>>> import numpy as np
>>> np.set_printoptions(precision=2, suppress=True, linewidth=100)
>>> def rnd(a):
...     return np.round(a, 2) + 0
... 
>>> rng = np.random.default_rng(765921)
>>> theta = rng.uniform(0, 2 * np.pi, 22)
>>> O, _ = np.linalg.qr(np.array([[-0.2, -0.2], [0.2, 0.8], [0.5, 0.0], [0.1, -1.0]]))
>>> W0 = 20 * np.c_[np.cos(theta), np.sin(theta)] @ O.T
>>> rnd(W0)
array([[  0.76,   7.79,  -9.02, -16.05],
       [  5.3 ,  -1.36, -16.52,  -9.86],
       [  5.93, -13.33,  -8.67,  10.59],
       [  6.96,  -7.4 , -17.02,  -2.67],
       [ -7.15,   8.93,  16.4 ,   0.31],
       [  6.73,  -6.2 , -17.25,  -4.32],
       [  5.1 , -13.4 ,  -5.83,  12.67],
       [ -6.71,   6.11,  17.26,   4.45],
       [  5.07,  -0.75, -16.27, -10.45],
       [ -1.46,  10.75,  -4.09, -16.3 ],
       [ -7.05,  11.66,  13.79,  -4.92],
       [  1.78, -11.1 ,   3.32,  16.2 ],
       [  7.17, -10.86, -14.85,   3.18],
       [  5.46, -13.42,  -7.01,  11.87],
       [ -4.61,  13.27,   4.31, -13.57],
       [ -6.99,  11.92,  13.35,  -5.55],
       [ -3.92,  12.93,   2.28, -14.57],
       [ -7.2 ,  10.44,  15.29,  -2.35],
       [ -4.08,  13.02,   2.73, -14.36],
       [ -5.42,   1.7 ,  16.64,   9.53],
       [ -3.9 ,  12.92,   2.23, -14.59],
       [  7.19,  -9.42, -16.11,   0.5 ]])
>>> cent = W0[[8, 0]].astype(float)
>>> for _ in range(6):
...     labels = np.linalg.norm(W0[:, None] - cent, axis=-1).argmin(axis=1)
...     cent = np.array([W0[labels == j].mean(axis=0) for j in range(2)])
... 
>>> labels
array([1, 0, 0, 0, 1, 0, 0, 1, 0, 1, 1, 0, 0, 0, 1, 1, 1, 1, 1, 1, 1, 0])
>>> print(np.abs(cent[1] - cent[0]).argmax())
2
>>> np.bincount(labels)
array([10, 12])
>>> rnd(cent[1] - cent[0])
array([-10.48,  18.84,  19.22, -10.1 ])
>>> vec = np.array([1, 2, 7, 6])
>>> np.linalg.norm(W0 @ vec) <= np.linalg.norm(W0, 2) * np.linalg.norm(vec) + 1e-9
np.True_
>>> rnd(W0 @ np.eye(4)[2])
array([ -9.02, -16.52,  -8.67, -17.02,  16.4 , -17.25,  -5.83,  17.26, -16.27,  -4.09,  13.79,
         3.32, -14.85,  -7.01,   4.31,  13.35,   2.28,  15.29,   2.73,  16.64,   2.23, -16.11])
>>> (W0 @ vec).argmax()
np.int64(19)
>>> Y = np.array([[1, 1], [1, -1]])
>>> F = np.kron(Y, np.kron(Y, Y))[rng.permutation(8)][:4]
>>> F
array([[ 1, -1,  1, -1,  1, -1,  1, -1],
       [ 1, -1,  1, -1, -1,  1, -1,  1],
       [ 1,  1, -1, -1, -1, -1,  1,  1],
       [ 1,  1,  1,  1, -1, -1, -1, -1]])
>>> vec = np.array([2, 1, 0, 1, 2, 2, 2, 0])
>>> F @ (2 * vec)
array([ 4, -4,  0, -4])
>>> F @ vec
array([ 2, -2,  0, -2])
>>> (F @ vec).argmax()
np.int64(0)
>>> np.sign((F @ vec).round(6))
array([ 1, -1,  0, -1])
>>> F * vec
array([[ 2, -1,  0, -1,  2, -2,  2,  0],
       [ 2, -1,  0, -1, -2,  2, -2,  0],
       [ 2,  1,  0, -1, -2, -2,  2,  0],
       [ 2,  1,  0,  1, -2, -2, -2,  0]])
>>> np.linalg.norm(F @ vec) <= np.linalg.norm(F, 2) * np.linalg.norm(vec) + 1e-9
np.True_
>>> print((F * vec).sum(axis=1))
[ 2 -2  0 -2]
>>> np.einsum("ij,j->i", F, vec)
array([ 2, -2,  0, -2])
>>> Y = np.array([[-2, 2], [3, 3]])
>>> X = np.kron(np.eye(2, dtype=int), Y)
>>> X
array([[-2,  2,  0,  0],
       [ 3,  3,  0,  0],
       [ 0,  0, -2,  2],
       [ 0,  0,  3,  3]])
>>> vec = np.array([2, 1, 0, -2])
>>> y = X @ vec
>>> beta, lr = np.zeros(4), 1 / np.linalg.norm(X, 2) ** 2
>>> for i in range(50):
...     beta -= lr * X.T @ (X @ beta - y)
...     if i % 10 == 0: print(i, round(np.linalg.norm(X @ beta - y), 2))
... 
0 2.48
10 0.01
20 0.0
30 0.0
40 0.0
>>> rnd(np.linalg.cond(X))
np.float64(1.5)
>>> rnd(beta)
array([ 2.,  1.,  0., -2.])
>>> labels = rng.permutation(4)
>>> Y = X[:, labels] * rng.choice([-1, 1], 4)
>>> Y
array([[-2,  0,  0, -2],
       [ 3,  0,  0, -3],
       [ 0, -2, -2,  0],
       [ 0,  3, -3,  0]])
>>> left, _, VT = np.linalg.svd(X.T @ Y)
>>> print(rnd(np.linalg.lstsq(X, Y)[0]))
[[ 1.  0.  0.  0.]
 [ 0.  0.  0. -1.]
 [ 0.  1.  0.  0.]
 [ 0.  0. -1.  0.]]
>>> rnd(left @ VT)
array([[ 1.,  0.,  0.,  0.],
       [ 0.,  0.,  0., -1.],
       [ 0.,  1.,  0.,  0.],
       [ 0.,  0., -1.,  0.]])
>>> T = np.stack([Y, -2 * Y, Y[::-1]])
>>> np.linalg.matrix_rank(T)
array([4, 4, 4])
>>> (T @ Y.T).shape
(3, 4, 4)
>>> u = np.array([3, 3, 2, 0])
>>> Y = X + np.outer(u, np.eye(4)[3])
>>> Y
array([[-2.,  2.,  0.,  3.],
       [ 3.,  3.,  0.,  3.],
       [ 0.,  0., -2.,  4.],
       [ 0.,  0.,  3.,  3.]])
>>> np.linalg.matrix_rank(np.linalg.inv(Y) - np.linalg.inv(X), tol=1e-8)
np.int64(1)
>>> O, vecs = np.linalg.qr(Y[:, :1])[0], np.linalg.qr(Y[:, 1:])[0]
>>> sig = np.linalg.svd(O.T @ vecs, compute_uv=False)
>>> rnd(np.degrees(np.arccos(sig.clip(0, 1))))
array([65.58])
>>> rnd(np.linalg.norm(O @ O.T - vecs @ vecs.T, 2))
np.float64(1.0)
>>> print(rnd(sig))
[0.41]
>>> M = np.load("test16.npy")
>>> print(rnd(M))
[[ 31.18 -17.24  40.57 -17.17]
 [ 29.85 -16.21  38.69 -16.55]
 [ 23.02 -11.13  29.01 -13.2 ]
 [ 16.98  -7.03  20.54 -10.03]
 [ 14.7   -5.61  17.38  -8.76]
 [  6.21  -1.34   6.09  -3.61]
 [  4.97  -0.92   4.58  -2.8 ]
 [  4.26  -0.72   3.74  -2.33]
 [  1.33  -0.18   0.8   -0.51]
 [  1.3   -0.17   0.78  -0.5 ]
 [  1.27  -0.17   0.75  -0.48]
 [  1.19  -0.16   0.69  -0.44]
 [  1.02  -0.14   0.57  -0.36]
 [ -0.52   0.14  -0.16   0.05]
 [ -1.72   0.84  -0.26  -0.31]
 [ -2.71   1.91  -0.25  -1.02]
 [ -3.61   3.15  -0.33  -1.81]
 [ -3.86   3.51  -0.37  -2.03]
 [ -3.92   3.61  -0.38  -2.09]
 [ -4.96   5.26  -0.63  -3.05]
 [ -5.01   5.34  -0.65  -3.1 ]
 [ -5.6    6.33  -0.85  -3.64]
 [ -7.41   9.43  -1.64  -5.24]
 [-10.51  14.88  -3.45  -7.78]
 [-17.52  27.23  -8.65 -12.79]
 [-18.95  29.74  -9.83 -13.72]
 [-19.25  30.27 -10.08 -13.91]]
>>> Xc = M - M.mean(axis=0)
>>> left, sig, VT = np.linalg.svd(Xc, full_matrices=False)
>>> rnd((sig ** 2).sum() ** 2 / (sig ** 4).sum())
np.float64(1.26)
>>> print(np.abs(left[:, 0]).argmax())
0
>>> print(rnd(sig))
[107.5   38.91   5.88   0.  ]
>>> (np.sign(left[:, 0]) == np.sign(left[0, 0])).astype(int)
array([1, 1, 1, 1, 1, 1, 1, 1, 0, 0, 0, 0, 0, 0, 0, 0, 0, 0, 0, 0, 0, 0, 0, 0, 0, 0, 0])
>>> rnd(Xc.mean(axis=0))
array([0., 0., 0., 0.])
>>> rnd(np.linalg.norm(M))
np.float64(121.57)
>>> print(rnd(M.sum(axis=0)))
[  31.72   80.62  126.67 -147.19]
>>> print(np.count_nonzero(M))
108
>>> rnd(M.mean(axis=0))
array([ 1.17,  2.99,  4.69, -5.45])
>>> np.unravel_index(np.abs(M).argmax(), M.shape)
(np.int64(0), np.int64(2))
>>> M.shape
(27, 4)
>>> vec = np.array([2, 0, -1, 2])
>>> a = np.maximum(M @ vec, 0)
>>> rnd(M * (a > 1e-9)[:, None])
array([[ 0.  ,  0.  ,  0.  ,  0.  ],
       [ 0.  ,  0.  ,  0.  ,  0.  ],
       [ 0.  ,  0.  ,  0.  ,  0.  ],
       [ 0.  ,  0.  ,  0.  ,  0.  ],
       [ 0.  ,  0.  ,  0.  ,  0.  ],
       [ 0.  ,  0.  ,  0.  ,  0.  ],
       [ 0.  ,  0.  ,  0.  ,  0.  ],
       [ 4.26, -0.72,  3.74, -2.33],
       [ 1.33, -0.18,  0.8 , -0.51],
       [ 1.3 , -0.17,  0.78, -0.5 ],
       [ 1.27, -0.17,  0.75, -0.48],
       [ 1.19, -0.16,  0.69, -0.44],
       [ 1.02, -0.14,  0.57, -0.36],
       [ 0.  ,  0.  ,  0.  ,  0.  ],
       [ 0.  ,  0.  ,  0.  ,  0.  ],
       [ 0.  ,  0.  ,  0.  ,  0.  ],
       [ 0.  ,  0.  ,  0.  ,  0.  ],
       [ 0.  ,  0.  ,  0.  ,  0.  ],
       [ 0.  ,  0.  ,  0.  ,  0.  ],
       [ 0.  ,  0.  ,  0.  ,  0.  ],
       [ 0.  ,  0.  ,  0.  ,  0.  ],
       [ 0.  ,  0.  ,  0.  ,  0.  ],
       [ 0.  ,  0.  ,  0.  ,  0.  ],
       [ 0.  ,  0.  ,  0.  ,  0.  ],
       [ 0.  ,  0.  ,  0.  ,  0.  ],
       [ 0.  ,  0.  ,  0.  ,  0.  ],
       [ 0.  ,  0.  ,  0.  ,  0.  ]])
>>> rnd(np.tanh(M @ vec))
array([-1.  , -1.  , -1.  , -1.  , -1.  , -0.71, -0.22,  0.12,  0.68,  0.68,  0.67,  0.66,  0.63,
       -0.65, -1.  , -1.  , -1.  , -1.  , -1.  , -1.  , -1.  , -1.  , -1.  , -1.  , -1.  , -1.  ,
       -1.  ])
>>> np.flatnonzero(a > 1e-9)
array([ 7,  8,  9, 10, 11, 12])
>>> rnd(a)
array([0.  , 0.  , 0.  , 0.  , 0.  , 0.  , 0.  , 0.12, 0.83, 0.82, 0.82, 0.8 , 0.75, 0.  , 0.  ,
       0.  , 0.  , 0.  , 0.  , 0.  , 0.  , 0.  , 0.  , 0.  , 0.  , 0.  , 0.  ])
>>> def softmax(z):
...     e = np.exp(z - z.max(axis=-1, keepdims=True))
...     return e / e.sum(axis=-1, keepdims=True)
... 
>>> rnd(softmax(M[3]))
array([0.03, 0.  , 0.97, 0.  ])
>>> rnd(softmax(M[3] + 3))
array([0.03, 0.  , 0.97, 0.  ])
>>> rnd(softmax(M).sum(axis=1))
array([1., 1., 1., 1., 1., 1., 1., 1., 1., 1., 1., 1., 1., 1., 1., 1., 1., 1., 1., 1., 1., 1., 1.,
       1., 1., 1., 1.])
>>> S = M @ M.T / np.sqrt(4)
>>> rnd(softmax(S)[3] @ M)
array([ 31.18, -17.24,  40.57, -17.17])
>>> softmax(S).round(6).argmax(axis=1)
array([ 0,  0,  0,  0,  0,  0,  0,  0,  0,  0,  0,  0,  0, 26, 26, 26, 26, 26, 26, 26, 26, 26, 26,
       26, 26, 26, 26])
>>> Y = M + rng.integers(-2, 3, (27, 3)) @ rng.integers(-2, 3, (3, 4))
>>> rnd(Y)
array([[ 39.18, -13.24,  42.57, -15.17],
       [ 27.85, -16.21,  39.69, -20.55],
       [ 17.02,  -7.13,  28.01, -14.2 ],
       [ 14.98, -11.03,  19.54, -10.03],
       [  8.7 ,  -3.61,  17.38, -12.76],
       [  8.21,  -1.34,   5.09,   0.39],
       [  2.97,   3.08,   5.58,  -5.8 ],
       [  6.26,   5.28,   3.74,   0.67],
       [  3.33,  -2.18,   0.8 ,   0.49],
       [  7.3 ,  -6.17,   2.78,  -2.5 ],
       [  1.27,  -2.17,  -0.25,   1.52],
       [  3.19,   5.84,   0.69,   2.56],
       [ -0.98,  -2.14,   0.57,  -2.36],
       [-12.52,   0.14,  -2.16,  -3.95],
       [ -3.72,   2.84,  -2.26,   3.69],
       [ -4.71,  -4.09,  -0.25,  -4.02],
       [ -7.61,   9.15,  -1.33,  -0.81],
       [  8.14,   3.51,   1.63,   1.97],
       [ -7.92,   1.61,  -1.38,  -3.09],
       [ -0.96,  -2.74,   1.37,  -7.05],
       [-13.01,   5.34,  -2.65,  -4.1 ],
       [-15.6 ,   4.33,  -2.85,  -6.64],
       [-13.41,  11.43,  -1.64,  -9.24],
       [ -4.51,  10.88,  -2.45,  -6.78],
       [-17.52,  21.23,  -9.65, -11.79],
       [-20.95,  23.74, -11.83, -11.72],
       [-15.25,  34.27, -10.08,  -9.91]])
>>> rnd(np.linalg.svd(Y - M, compute_uv=False))
array([30.1 , 21.73, 11.48,  0.  ])
>>> arr = np.array([[-6, 4, 4, 0, 4],
...     [-9, 6, 6, 0, 6],
...     [-3, 2, 2, 0, 2],
...     [6, -4, -4, 0, -4],
...     [-3, 2, 2, 0, 2],
...     [3, -2, -2, 0, -2]])
>>> np.linalg.matrix_rank(arr, rtol=0.1)
np.int64(1)
>>> np.argsort(-np.linalg.norm(arr, axis=0).round(6), kind="stable")[:3]
array([0, 1, 2])
>>> [round(float(x), 2) for x in np.linalg.svd(arr, compute_uv=False)[:3]]
[20.49, 0.0, 0.0]
>>> left, sig, VT = np.linalg.svd(arr)
>>> vecs = VT[:(sig > 1e-8).sum()]
>>> vec = arr[4] + -1 * arr[0] + rng.integers(2) * np.eye(5)[4]
>>> vec
array([ 3., -2., -2.,  0., -2.])
>>> rnd(vecs.T @ vecs)
array([[ 0.43, -0.29, -0.29,  0.  , -0.29],
       [-0.29,  0.19,  0.19,  0.  ,  0.19],
       [-0.29,  0.19,  0.19,  0.  ,  0.19],
       [ 0.  ,  0.  ,  0.  ,  0.  ,  0.  ],
       [-0.29,  0.19,  0.19,  0.  ,  0.19]])
>>> rnd(np.diag(vecs.T @ vecs))
array([0.43, 0.19, 0.19, 0.  , 0.19])
>>> print(np.linalg.matrix_rank(np.vstack([arr, vec])))
1
>>> G = arr.T @ arr
>>> print(rnd(np.linalg.svd(arr, compute_uv=False) ** 2))
[420.   0.   0.   0.   0.]
>>> rnd(np.linalg.eigvalsh(G)[::-1])
array([420.,   0.,   0.,   0.,   0.])
>>> np.allclose(G, G.T)
True
>>> K = np.array([[81, 45], [45, 25]])
>>> left, sig, VT = np.linalg.svd(K)
>>> print(rnd(sig))
[106.   0.]
>>> Y = left[:, :1] @ np.diag(sig[:1]) @ VT[:1]
>>> rnd(np.linalg.norm(K - Y, 2)), rnd(sig[1])
(np.float64(0.0), np.float64(0.0))
>>> np.linalg.matrix_rank(K, rtol=0.05)
np.int64(1)
>>> np.linalg.matrix_rank(Y)
np.int64(1)
>>> rnd(np.abs(K - Y).max())
np.float64(0.0)
>>> (K - K.T) / 2
array([[0., 0.],
       [0., 0.]])
>>> rnd(np.sort(np.abs(np.linalg.eigvals(K))))
array([  0., 106.])
>>> np.trace(K)
np.int64(106)
>>> print(np.linalg.matrix_power(K, 3))
[[910116 505620]
 [505620 280900]]
>>> left, sig, VT = np.linalg.svd(K)
>>> vecs = VT[:(sig > 1e-8).sum()]
>>> vec = K[0] + 3 * K[1] + rng.integers(2) * np.eye(2)[0]
>>> vec
array([217., 120.])
>>> rnd(np.diag(vecs.T @ vecs))
array([0.76, 0.24])
>>> rnd(np.linalg.norm(vec - vecs.T @ vecs @ vec))
np.float64(0.49)
>>> np.linalg.matrix_rank(np.vstack([K, vec]))
np.int64(2)
>>> np.allclose(vecs.T @ vecs @ vec, vec)
False
>>> print([round(float(x), 2) for x in np.linalg.svd(K, compute_uv=False)[:3]])
[106.0, 0.0]
>>> np.linalg.cond(K) > 100
np.True_
>>> rnd(np.linalg.norm(K, 2) / np.linalg.norm(K))
np.float64(1.0)
>>> np.linalg.matrix_rank(K, rtol=0.1)
np.int64(1)
